$ ipython --no-banner

In [1]: import numpy as np

In [2]: from numpy import linalg as LA

In [3]: np.set_printoptions(suppress=True, linewidth=140)

In [4]: arr = np.load("out0.npy")

In [5]: arr.round(2)
Out[5]: 
array([[-0.24,  0.15,  0.87,  0.41],
       [-0.57, -0.82,  0.01, -0.05],
       [-0.19,  0.07, -0.47,  0.86],
       [ 0.76, -0.55,  0.16,  0.3 ]])

In [6]: # columns are unit length and at right angles

In [7]: np.round(LA.norm(arr, axis=0), 2)
Out[7]: array([1., 1., 1., 1.])

In [8]: np.round(LA.pinv(arr), 2)
Out[8]: 
array([[-0.24, -0.57, -0.19,  0.76],
       [ 0.15, -0.82,  0.07, -0.55],
       [ 0.87,  0.01, -0.47,  0.16],
       [ 0.41, -0.05,  0.86,  0.3 ]])

In [9]: np.round(arr[:, 3] @ arr[:, 2], 2)
Out[9]: np.float64(-0.0)

In [10]: np.round(arr.T @ arr, 2) + 0
Out[10]: 
array([[1., 0., 0., 0.],
       [0., 1., 0., 0.],
       [0., 0., 1., 0.],
       [0., 0., 0., 1.]])

In [11]: rng = np.random.default_rng(578254)

In [12]: B = arr + rng.integers(-2, 3, (4, 1)) @ rng.integers(-2, 3, (1, 4))

In [13]: B.round(2)
Out[13]: 
array([[-0.24,  0.15, -3.13,  4.41],
       [-0.57, -0.82, -3.99,  3.95],
       [-0.19,  0.07,  1.53, -1.14],
       [ 0.76, -0.55,  0.16,  0.3 ]])

In [14]: np.abs(B - arr).sum(axis=1)
Out[14]: array([8., 8., 4., 0.])

In [15]: hat = np.triu(np.array([[6, -5, 3, 8], [5, 9, -2, -1], [8, 7, -1, 0], [4, -4, 9, -8]]), 1) + np.eye(4)

In [16]: B = hat @ arr @ LA.inv(hat)

In [17]: round(np.trace(B), 2), np.round(np.trace(arr), 2)
Out[17]: (np.float64(-1.22), np.float64(-1.22))

In [18]: X = np.loadtxt("mat.csv", delimiter=",")

In [19]: X
Out[19]: 
array([[-8., -8., -4.,  3.,  3., -1.,  6.,  5., -2.,  4.],
       [ 0.,  0.,  9.,  8.,  3., -1.,  4., -5., -8., -9.],
       [ 0.,  0.,  6.,  3., -9., -3., -3.,  8.,  6., -5.],
       [ 0.,  0.,  0., -5.,  6., -9., -3., -7.,  9., -3.],
       [ 0.,  0.,  0.,  0., -4., -1., -5.,  8.,  3.,  8.],
       [ 0.,  0.,  0.,  0.,  0., -8.,  7.,  8., -2., -5.],
       [ 0.,  0.,  0.,  0.,  0.,  0., -1., -5.,  2., -3.],
       [ 0.,  0.,  0.,  0.,  0.,  0.,  0., -1., -5.,  5.],
       [ 0.,  0.,  0.,  0.,  0.,  0.,  0.,  0., -2., -2.],
       [ 0.,  0.,  0.,  0.,  0.,  0.,  0.,  0.,  0.,  7.]])

In [20]: # looks like rank 9

In [21]: Uu, sigma, Vt = LA.svd(X)

In [22]: np.argmax(sigma[:-1] / (sigma[1:] + 1e-6)) + 1
Out[22]: np.int64(9)

In [23]: sigma.round(2) + 0
Out[23]: array([22.29, 20.05, 19.07, 15.77,  9.09,  8.1 ,  2.85,  2.7 ,  0.93,  0.  ])

In [24]: B = Uu[:, :9] @ np.diag(sigma[:9]) @ Vt[:9]

In [25]: round(LA.norm(X - B) / LA.norm(X), 2)
Out[25]: np.float64(0.0)

In [26]: B.round(2) + 0
Out[26]: 
array([[-8., -8., -4.,  3.,  3., -1.,  6.,  5., -2.,  4.],
       [ 0.,  0.,  9.,  8.,  3., -1.,  4., -5., -8., -9.],
       [ 0.,  0.,  6.,  3., -9., -3., -3.,  8.,  6., -5.],
       [ 0.,  0.,  0., -5.,  6., -9., -3., -7.,  9., -3.],
       [ 0.,  0.,  0.,  0., -4., -1., -5.,  8.,  3.,  8.],
       [ 0.,  0.,  0.,  0.,  0., -8.,  7.,  8., -2., -5.],
       [ 0.,  0.,  0.,  0.,  0.,  0., -1., -5.,  2., -3.],
       [ 0.,  0.,  0.,  0.,  0.,  0.,  0., -1., -5.,  5.],
       [ 0.,  0.,  0.,  0.,  0.,  0.,  0.,  0., -2., -2.],
       [ 0.,  0.,  0.,  0.,  0.,  0.,  0.,  0.,  0.,  7.]])

In [27]: F = np.array([[8, 9, 7, 8, 9], [4, 2, 0, 7, 7], [1, 3, 0, 2, 4], [3, 8, 6, 7, 6]])

In [28]: F
Out[28]: 
array([[8, 9, 7, 8, 9],
       [4, 2, 0, 7, 7],
       [1, 3, 0, 2, 4],
       [3, 8, 6, 7, 6]])

In [29]: u = np.array([3, 2, 2])

In [30]: np.correlate(F[0], F[2], "full")
Out[30]: array([32, 52, 46, 70, 87, 48, 31, 35,  9])

In [31]: np.array([np.convolve(row, u, "same") for row in F])
Out[31]: 
array([[43, 55, 56, 57, 34],
       [14, 12, 25, 35, 28],
       [11,  8, 12, 16, 12],
       [30, 40, 49, 44, 26]])

In [32]: vec = np.array([1, 2, 0, 3, 1])

In [33]: (F @ vec).argmax()
Out[33]: np.int64(0)

In [34]: F * vec
Out[34]: 
array([[ 8, 18,  0, 24,  9],
       [ 4,  4,  0, 21,  7],
       [ 1,  6,  0,  6,  4],
       [ 3, 16,  0, 21,  6]])

In [35]: B = np.array([[0, 3], [2, 3]])

In [36]: W2 = np.kron(B, F)

In [37]: LA.matrix_rank(W2)
Out[37]: np.int64(8)

In [38]: F[3] @ F[2]
Out[38]: np.int64(65)

In [39]: round(float(LA.norm(F, "nuc")), 2)
Out[39]: 35.82

In [40]: LA.norm(F, axis=1).argmax()
Out[40]: np.int64(0)

In [41]: np.round(LA.norm(F, axis=1), 2)
Out[41]: array([18.41, 10.86,  5.48, 13.93])

In [42]: A = np.loadtxt("m.csv", delimiter=",")

In [43]: A.round(2) + 0
Out[43]: 
array([[ -5.77,  -0.15, -16.04,  -5.77,  -1.79, -10.55],
       [ -5.36,  -0.38, -12.87,  -5.36,  -1.48,  -8.2 ],
       [ -4.41,  -0.78,  -7.45,  -4.41,  -1.1 ,  -4.19],
       [ -3.74,  -0.94,  -4.89,  -3.74,  -1.02,  -2.32],
       [ -2.83,  -1.  ,  -2.69,  -2.83,  -1.  ,  -0.79],
       [ -0.96,  -0.54,  -0.75,  -0.96,  -0.69,   0.04],
       [  0.14,   0.1 ,   0.15,   0.14,   0.15,   0.  ],
       [  0.3 ,   0.21,   0.34,   0.3 ,   0.33,   0.01],
       [  2.29,   2.11,   5.37,   2.29,   4.48,   1.47],
       [  2.47,   2.33,   6.19,   2.47,   5.07,   1.8 ],
       [  2.86,   2.82,   8.2 ,   2.86,   6.46,   2.65],
       [  3.32,   3.43,  11.04,   3.32,   8.34,   3.93],
       [  3.47,   3.66,  12.15,   3.47,   9.05,   4.44],
       [  4.03,   4.49,  16.71,   4.03,  11.86,   6.65],
       [  4.24,   4.82,  18.7 ,   4.24,  13.06,   7.65],
       [  4.25,   4.84,  18.78,   4.25,  13.1 ,   7.68],
       [  4.52,   5.28,  21.57,   4.52,  14.74,   9.1 ]])

In [44]: # looks like rank 3

In [45]: cen = A - A.mean(axis=0)

In [46]: Uu, sigma, Vt = LA.svd(cen, full_matrices=False)

In [47]: np.round(Vt[0] * np.sign(Vt[0, np.abs(Vt[0]).argmax()]), 2)
Out[47]: array([0.24, 0.15, 0.76, 0.24, 0.39, 0.36])

In [48]: LA.matrix_rank(cen)
Out[48]: np.int64(3)

In [49]: W0 = np.loadtxt("a.csv", delimiter=",")

In [50]: W0
Out[50]: 
array([[ 0.1, -2.2, -0.1,  0. ,  0. , -2.5, -1.3,  0.3,  0.2,  1.4, -1.1,  1.2],
       [ 0.2, -2. ,  0.8,  0.3, -0.8,  1.5, -0.9,  0.7, -2.6, -1. ,  2.3, -1.4],
       [ 1.7, -0.7,  1.7,  0.9, -1.4,  0.5,  0.3, -0.1,  1. ,  0.4, -1.1,  0.6],
       [-0.4,  0.1, -0.8, -1.1, -0.8,  0. , -0.1, -0.2, -1.3, -0.6, -0.9,  0.8]])

In [51]: def softmax(z):
    ...:     e = np.exp(z - z.max(axis=-1, keepdims=True))
    ...:     return e / e.sum(axis=-1, keepdims=True)
    ...: 

In [52]: np.round(softmax(W0).sum(axis=1), 2)
Out[52]: array([1., 1., 1., 1.])

In [53]: S = W0 @ W0.T / np.sqrt(12)

In [54]: np.round(softmax(S), 2) + 0
Out[54]: 
array([[0.98, 0.  , 0.01, 0.01],
       [0.  , 1.  , 0.  , 0.  ],
       [0.06, 0.02, 0.91, 0.02],
       [0.14, 0.12, 0.06, 0.68]])

In [55]: np.round(softmax(S)[1] @ W0, 2)
Out[55]: array([ 0.2 , -2.  ,  0.8 ,  0.3 , -0.8 ,  1.5 , -0.9 ,  0.7 , -2.6 , -1.  ,  2.29, -1.4 ])

In [56]: W1 = np.array([[-4, 0, 4],
    ...:     [-1, -2, 2],
    ...:     [1, 4, -3],
    ...:     [-2, 3, 1],
    ...:     [-5, 0, 1],
    ...:     [5, 5, 1],
    ...:     [4, 0, -2],
    ...:     [-5, 4, 4],
    ...:     [1, -1, 3],
    ...:     [1, 1, 3],
    ...:     [0, 4, 5],
    ...:     [-3, -3, -3]])

In [57]: beta = np.array([3, 7, 4])

In [58]: H = np.maximum(W0 @ W1 + beta, 0)

In [59]: H.round(2)
Out[59]: 
array([[ 0. ,  0. ,  0. ],
       [ 9.4, 40.4,  8.9],
       [ 7.6, 13.2,  0.2],
       [ 6.2,  0. ,  0. ]])

In [60]: LA.matrix_rank(H)
Out[60]: np.int64(3)

In [61]: (H > 0).astype(int)
Out[61]: 
array([[0, 0, 0],
       [1, 1, 1],
       [1, 1, 1],
       [1, 0, 0]])

In [62]: W2 = np.array([[2, 0, 0], [3, 3, 2], [2, 0, 1]])

In [63]: W1 @ W2
Out[63]: 
array([[  0,   0,   4],
       [ -4,  -6,  -2],
       [  8,  12,   5],
       [  7,   9,   7],
       [ -8,   0,   1],
       [ 27,  15,  11],
       [  4,   0,  -2],
       [ 10,  12,  12],
       [  5,  -3,   1],
       [ 11,   3,   5],
       [ 22,  12,  13],
       [-21,  -9,  -9]])

In [64]: (H @ W2).round(6).argmax(axis=1)
Out[64]: array([0, 0, 0, 0])

In [65]: u = np.array([-2, 2])

In [66]: np.cross(W0[2, :3], W0[1, :3])
Out[66]: array([ 2.84, -1.02, -3.26])

In [67]: np.round(np.array([np.convolve(row, u, "same") for row in W0]), 2)
Out[67]: 
array([[-0.2,  4.6, -4.2, -0.2,  0. ,  5. , -2.4, -3.2,  0.2, -2.4,  5. , -4.6],
       [-0.4,  4.4, -5.6,  1. ,  2.2, -4.6,  4.8, -3.2,  6.6, -3.2, -6.6,  7.4],
       [-3.4,  4.8, -4.8,  1.6,  4.6, -3.8,  0.4,  0.8, -2.2,  1.2,  3. , -3.4],
       [ 0.8, -1. ,  1.8,  0.6, -0.6, -1.6,  0.2,  0.2,  2.2, -1.4,  0.6, -3.4]])

In [68]: E = np.maximum(np.array([[1, 2, 3, 0],
    ...:     [2, 0, 2, 3],
    ...:     [1, 0, 0, 3],
    ...:     [2, 2, 1, 0],
    ...:     [1, 1, 1, 3],
    ...:     [0, 0, 3, 3],
    ...:     [2, 3, 0, 2],
    ...:     [2, 0, 0, 2],
    ...:     [3, 0, 2, 1],
    ...:     [1, 1, 3, 0],
    ...:     [2, 3, 2, 3],
    ...:     [1, 1, 1, 3],
    ...:     [2, 2, 2, 0],
    ...:     [0, 3, 2, 2],
    ...:     [1, 1, 2, 3],
    ...:     [0, 2, 3, 1],
    ...:     [0, 1, 1, 0],
    ...:     [2, 3, 3, 2],
    ...:     [3, 1, 1, 3],
    ...:     [2, 0, 2, 1],
    ...:     [0, 0, 1, 0]]) @ np.array([[-2, -1, 1, 3, 1, -3, -2, 3, -2, -1],
    ...:     [1, 2, -3, 0, 1, -2, 2, -3, -1, 3],
    ...:     [-2, 2, 2, 1, -3, -1, 1, -3, 1, 3],
    ...:     [2, 1, -1, 2, 3, -1, -2, 1, 3, -1]]) + np.array([5, 0, 0, 1, 1, 3, 0, 2, 2, 3]), 0)

In [69]: E
Out[69]: 
array([[ 0,  9,  1,  7,  0,  0,  5,  0,  1, 17],
       [ 3,  5,  3, 15,  6,  0,  0,  5,  9,  4],
       [ 9,  2,  0, 10, 11,  0,  0,  8,  9,  0],
       [ 1,  4,  0,  8,  2,  0,  1,  0,  0, 10],
       [ 8,  6,  0, 11,  9,  0,  0,  2,  9,  5],
       [ 5,  9,  3, 10,  1,  0,  0,  0, 14,  9],
       [ 8,  6,  0, 11, 12,  0,  0,  1,  1,  8],
       [ 5,  0,  0, 11,  9,  0,  0, 10,  4,  0],
       [ 0,  2,  6, 14,  1,  0,  0,  6,  1,  5],
       [ 0,  7,  4,  7,  0,  0,  3,  0,  2, 14],
       [ 6, 11,  0, 15,  9,  0,  0,  0,  6, 13],
       [ 8,  6,  0, 11,  9,  0,  0,  2,  9,  5],
       [ 0,  6,  0,  9,  0,  0,  2,  0,  0, 13],
       [ 8, 12,  0,  7,  4,  0,  4,  0,  7, 16],
       [ 6,  8,  0, 12,  6,  0,  0,  0, 10,  8],
       [ 3, 11,  0,  6,  0,  0,  5,  0,  6, 17],
       [ 4,  4,  0,  2,  0,  0,  3,  0,  2,  9],
       [ 2, 12,  0, 14,  3,  0,  1,  0,  4, 17],
       [ 4,  4,  0, 17, 11,  0,  0,  8,  5,  3],
       [ 0,  3,  5, 11,  0,  0,  0,  3,  3,  6],
       [ 3,  2,  2,  2,  0,  2,  1,  0,  3,  6]])

In [70]: # row 11 repeats row 4

In [71]: d = LA.norm(E[:, None] - E[None], axis=-1)

In [72]: d.mean(axis=1).argmax()
Out[72]: np.int64(2)

In [73]: d[:5, :5].round(2)
Out[73]: 
array([[ 0.  , 20.3 , 26.51,  9.9 , 20.2 ],
       [20.3 ,  0.  , 11.36, 14.9 ,  8.37],
       [26.51, 11.36,  0.  , 19.97,  9.11],
       [ 9.9 , 14.9 , 19.97,  0.  , 14.9 ],
       [20.2 ,  8.37,  9.11, 14.9 ,  0.  ]])

In [74]: np.flatnonzero(d[9] < d.mean() / 2)
Out[74]: array([ 0,  9, 12])
